$ python -q
>>> import numpy as np
>>> np.set_printoptions(precision=1, suppress=True, linewidth=200, legacy="1.25")
>>> def tidy(a):
...     return np.round(a, 1) + 0
... 
>>> X = 4 * np.eye(5) + np.ones((5, 5))
>>> X
array([[5., 1., 1., 1., 1.],
       [1., 5., 1., 1., 1.],
       [1., 1., 5., 1., 1.],
       [1., 1., 1., 5., 1.],
       [1., 1., 1., 1., 5.]])
>>> x0 = np.array([7, 3, 4, 9, 7])
>>> target = X @ x0
>>> target
array([58., 42., 46., 66., 58.])
>>> print(tidy(np.linalg.solve(X, X[:, 1])))
[0. 1. 0. 0. 0.]
>>> tidy(np.linalg.solve(X, target))
array([7., 3., 4., 9., 7.])
>>> tidy(np.linalg.solve(X.T, X[2]))
array([0., 0., 1., 0., 0.])
>>> B = np.linalg.inv(X)
>>> np.allclose(B, X.T)
False
>>> tidy(np.linalg.slogdet(X)[0])
1.0
>>> tidy(np.linalg.det(X) * np.linalg.det(B))
1.0
>>> tidy(B)
array([[0.2, 0. , 0. , 0. , 0. ],
       [0. , 0.2, 0. , 0. , 0. ],
       [0. , 0. , 0.2, 0. , 0. ],
       [0. , 0. , 0. , 0.2, 0. ],
       [0. , 0. , 0. , 0. , 0.2]])
>>> print(tidy(X @ B))
[[1. 0. 0. 0. 0.]
 [0. 1. 0. 0. 0.]
 [0. 0. 1. 0. 0.]
 [0. 0. 0. 1. 0.]
 [0. 0. 0. 0. 1.]]
>>> tidy(np.linalg.det(X) * B)
array([[512., -64., -64., -64., -64.],
       [-64., 512., -64., -64., -64.],
       [-64., -64., 512., -64., -64.],
       [-64., -64., -64., 512., -64.],
       [-64., -64., -64., -64., 512.]])
>>> x0 = np.ones(5)
>>> for _ in range(6):
...     x0 = X @ x0
...     x0 /= np.linalg.norm(x0)
...     print(round(x0 @ X @ x0, 1))
... 
9.0
9.0
9.0
9.0
9.0
9.0
>>> tidy(np.linalg.eigvalsh(X)[-1])
9.0
>>> vals, evecs = np.linalg.eigh(X)
>>> tidy(evecs.T @ X @ evecs)
array([[4., 0., 0., 0., 0.],
       [0., 4., 0., 0., 0.],
       [0., 0., 4., 0., 0.],
       [0., 0., 0., 4., 0.],
       [0., 0., 0., 0., 9.]])
>>> tidy(evecs.T @ evecs)
array([[1., 0., 0., 0., 0.],
       [0., 1., 0., 0., 0.],
       [0., 0., 1., 0., 0.],
       [0., 0., 0., 1., 0.],
       [0., 0., 0., 0., 1.]])
>>> tidy(evecs @ np.diag(vals) @ evecs.T)
array([[5., 1., 1., 1., 1.],
       [1., 5., 1., 1., 1.],
       [1., 1., 5., 1., 1.],
       [1., 1., 1., 5., 1.],
       [1., 1., 1., 1., 5.]])
>>> tidy(np.linalg.eigvalsh(X @ X))
array([16., 16., 16., 16., 81.])
>>> tidy(vals.sum()), np.trace(X)
(25.0, 25.0)
>>> print((vals > 1e-8).sum(), (vals < -1e-8).sum())
5 0
>>> data = np.load("a.npy")
>>> print(data)
[[ -1.6  -0.3   1.4   1. ]
 [  1.5   0.7   0.5   0.5]
 [ -0.7   0.2  -0.3   0.3]
 [  1.6  -0.4   0.    1.6]
 [  1.   -0.3   0.1  -2.6]
 [  1.3   0.    0.5  -0.1]
 [ -1.6  -0.7  -0.2   0.6]
 [  0.    1.4  -1.9  -0.2]
 [ -0.5   0.   -0.3   0.2]
 [  1.4   0.6   0.4   1.5]
 [  0.4  -0.8   0.2  -0.3]
 [  0.8  -0.1  -0.6  -1.5]
 [  1.2   1.8  -0.4  -0.6]
 [ 21.   -9.    3.  -11. ]
 [  2.8   0.    0.5  -1.2]
 [ -0.4  -0.5   0.1  -0.1]
 [ -1.    0.2   1.8   0.5]
 [  0.7  -1.3   1.6   0.3]
 [ -0.3   1.4  -1.6   1.3]
 [ -1.2   0.1   0.8   0.3]
 [  2.2   0.8   0.4   0. ]
 [  2.   -1.2   0.8  -2.1]
 [  0.4  -0.4   2.6  -2. ]
 [  0.5  -2.   -1.1  -0.8]
 [  0.3   0.6   0.6   1.4]
 [ -1.4   0.4   0.5   0.1]
 [ -0.3   0.2   0.    0.8]
 [ -0.5   2.4   1.5   1.2]
 [ -0.9  -1.4   0.3   0. ]
 [ -1.   -1.4   0.3   1.1]
 [ -0.8   2.5  -0.2  -0.9]
 [ -0.6   1.8  -1.   -1.5]]
>>> # row 13 is much longer than the rest
>>> x0 = np.array([3, 2, 3, 1])
>>> target = data @ x0
>>> tidy(np.linalg.pinv(data) @ data)
array([[1., 0., 0., 0.],
       [0., 1., 0., 0.],
       [0., 0., 1., 0.],
       [0., 0., 0., 1.]])
>>> tidy(np.linalg.lstsq(data, target)[0])
array([3., 2., 3., 1.])
>>> rng = np.random.default_rng(68)
>>> target = target + 0.3 * rng.normal(size=32)
>>> print(tidy(target))
[ 0.4  8.2 -2.1  5.6  0.5  5.5 -6.2 -3.  -2.6  8.4  0.1 -1.7  5.8 43.2  8.9 -2.   3.1  5.  -1.4 -0.5  9.4  4.2  6.3 -6.2  5.1 -1.5 -0.2  8.3 -4.5 -3.9  1.1 -2.5]
>>> coef, *_ = np.linalg.lstsq(data, target)
>>> [round(float(np.linalg.norm(np.linalg.solve(data.T @ data + lam * np.eye(4), data.T @ target))), 2) for lam in (0, 1, 10, 100)]
[4.77, 4.64, 3.73, 1.8]
>>> coef.round()
array([3., 2., 3., 1.])
>>> tidy(np.linalg.norm(target - data @ coef))
1.7
>>> B = np.c_[data[:, :2] @ np.array([[-5, -7], [8, -4]]), np.array([0, 1, 0, 2, -2, -1, 0, 2, 2, -2, 2, 1, 1, 1, 1, 2, -2, -1, 1, 1, 1, 0, -1, 0, 0, -1, 0, 0, -1, -2, 0, 0])]
>>> print(tidy(B))
[[   5.6   12.4    0. ]
 [  -1.9  -13.3    1. ]
 [   5.1    4.1    0. ]
 [ -11.2   -9.6    2. ]
 [  -7.4   -5.8   -2. ]
 [  -6.5   -9.1   -1. ]
 [   2.4   14.     0. ]
 [  11.2   -5.6    2. ]
 [   2.5    3.5    2. ]
 [  -2.2  -12.2   -2. ]
 [  -8.4    0.4    2. ]
 [  -4.8   -5.2    1. ]
 [   8.4  -15.6    1. ]
 [-177.  -111.     1. ]
 [ -14.   -19.6    1. ]
 [  -2.     4.8    2. ]
 [   6.6    6.2   -2. ]
 [ -13.9    0.3   -1. ]
 [  12.7   -3.5    1. ]
 [   6.8    8.     1. ]
 [  -4.6  -18.6    1. ]
 [ -19.6   -9.2    0. ]
 [  -5.2   -1.2   -1. ]
 [ -18.5    4.5    0. ]
 [   3.3   -4.5    0. ]
 [  10.2    8.2   -1. ]
 [   3.1    1.3    0. ]
 [  21.7   -6.1    0. ]
 [  -6.7   11.9   -1. ]
 [  -6.2   12.6   -2. ]
 [  24.    -4.4    0. ]
 [  17.4   -3.     0. ]]
>>> print(tidy(np.linalg.lstsq(data, B[:, 0])[0]))
[-5.  8.  0.  0.]
>>> tidy(np.linalg.norm(np.linalg.qr(data)[0].T @ B, axis=0) ** 2 / ((B ** 2).sum(axis=0) + 1e-12))
array([1. , 1. , 0.2])
>>> print(np.linalg.matrix_rank(B))
3
